In [1]: import numpy as np

In [2]: import numpy.linalg as la

In [3]: np.set_printoptions(precision=1, suppress=True, linewidth=160)

In [4]: M = np.load("case7.npy")

In [5]: M
Out[5]: 
array([[ 0, -2, -3,  2],
       [ 2,  0, -2, -3],
       [-3,  2,  0, -2],
       [-2, -3,  2,  0]])

In [6]: round(la.det(2 * M), 1), round(float(la.det(M)), 1)
Out[6]: (np.float64(3600.0), 225.0)

In [7]: round(la.eigvals(M).sum().real, 1)
Out[7]: np.float64(0.0)

In [8]: round(la.det(M.T), 1)
Out[8]: np.float64(225.0)

In [9]: np.einsum("ii->", M)
Out[9]: np.int64(0)

In [10]: round(float(la.det(M[::-1])), 1)
Out[10]: 225.0

In [11]: t3 = np.stack([M, 4 * M, M[::-1]])

In [12]: t3.shape
Out[12]: (3, 4, 4)

In [13]: np.einsum("bij,cij->bc", t3, t3)
Out[13]: 
array([[  68,  272,    0],
       [ 272, 1088,    0],
       [   0,    0,   68]])

In [14]: hat = np.triu(np.array([[-3, 0, 0, 1], [-3, -2, -2, -1], [0, 3, 0, 0], [2, -3, 1, 2]]), 1) + np.eye(4)

In [15]: Y = hat @ M @ la.inv(hat)

In [16]: print(np.round(la.det(Y), 1))
225.0

In [17]: f = np.array([2, -8, 8])

In [18]: np.array([np.convolve(row, f, "same") for row in M])
Out[18]: 
array([[ -4,  10,  12, -40],
       [-16,  12,  10,   8],
       [ 28, -40,  12,  16],
       [ 10,  12, -40,  16]])

In [19]: np.cross(M[3, :3], M[2, :3])
Out[19]: array([ -4,  -6, -13])

In [20]: np.convolve(M[3], f)
Out[20]: array([ -4,  10,  12, -40,  16,   0])

In [21]: data = 0.2 ** np.abs(np.subtract.outer(np.arange(6), np.arange(6)))

In [22]: data.round(1) + 0
Out[22]: 
array([[1. , 0.2, 0. , 0. , 0. , 0. ],
       [0.2, 1. , 0.2, 0. , 0. , 0. ],
       [0. , 0.2, 1. , 0.2, 0. , 0. ],
       [0. , 0. , 0.2, 1. , 0.2, 0. ],
       [0. , 0. , 0. , 0.2, 1. , 0.2],
       [0. , 0. , 0. , 0. , 0.2, 1. ]])

In [23]: # symmetric, so the eigenvalues are real

In [24]: Q, r_ = la.qr(data)

In [25]: round(float(abs(r_[0, 0])), 1), round(float(la.norm(data[:, 0])), 1)
Out[25]: (1.0, 1.0)

In [26]: print(r_.round(1) + 0)
[[-1.  -0.4 -0.1  0.   0.   0. ]
 [ 0.  -1.  -0.4 -0.1  0.   0. ]
 [ 0.   0.  -1.  -0.4 -0.1  0. ]
 [ 0.   0.   0.  -1.  -0.4 -0.1]
 [ 0.   0.   0.   0.  -1.  -0.4]
 [ 0.   0.   0.   0.   0.   0.9]]

In [27]: np.allclose(r_.T @ r_, data.T @ data)
Out[27]: True

In [28]: np.round(Q @ r_, 1) + 0
Out[28]: 
array([[1. , 0.2, 0. , 0. , 0. , 0. ],
       [0.2, 1. , 0.2, 0. , 0. , 0. ],
       [0. , 0.2, 1. , 0.2, 0. , 0. ],
       [0. , 0. , 0.2, 1. , 0.2, 0. ],
       [0. , 0. , 0. , 0.2, 1. , 0.2],
       [0. , 0. , 0. , 0. , 0.2, 1. ]])

In [29]: W0 = np.loadtxt("x.csv", delimiter=",")

In [30]: W0
Out[30]: 
array([[  8.,   1., -13.],
       [  1.,   6.,   7.],
       [-13.,   7.,  16.]])

In [31]: evals, vecs = la.eigh(W0)

In [32]: x = np.array([3, 2, -1])

In [33]: vecs * np.maximum(evals, 0) @ vecs.T
Out[33]: 
array([[  9.9,  -0.3, -11.4],
       [ -0.3,   6.9,   5.8],
       [-11.4,   5.8,  17.5]])

In [34]: np.all(la.eigvalsh(W0) > 0)
Out[34]: np.False_

In [35]: print([round(float(la.det(W0[:i, :i])), 2) + 0 for i in range(1, 4)])
[8.0, 47.0, -836.0]

In [36]: def softmax(z):
    ...:     e = np.exp(z - z.max(axis=-1, keepdims=True))
    ...:     return e / e.sum(axis=-1, keepdims=True)
    ...: 

In [37]: np.round(softmax(W0[2] + 4), 1) + 0
Out[37]: array([0., 0., 1.])

In [38]: att = W0 @ W0.T / np.sqrt(3)

In [39]: np.round(softmax(att + np.triu(np.full(att.shape, -np.inf), 1)), 1) + 0
Out[39]: 
array([[1., 0., 0.],
       [0., 1., 0.],
       [0., 0., 1.]])

In [40]: np.round(softmax(att), 1) + 0
Out[40]: 
array([[1., 0., 0.],
       [0., 0., 1.],
       [0., 0., 1.]])

In [41]: print(softmax(att).round(6).argmax(axis=1))
[0 2 2]
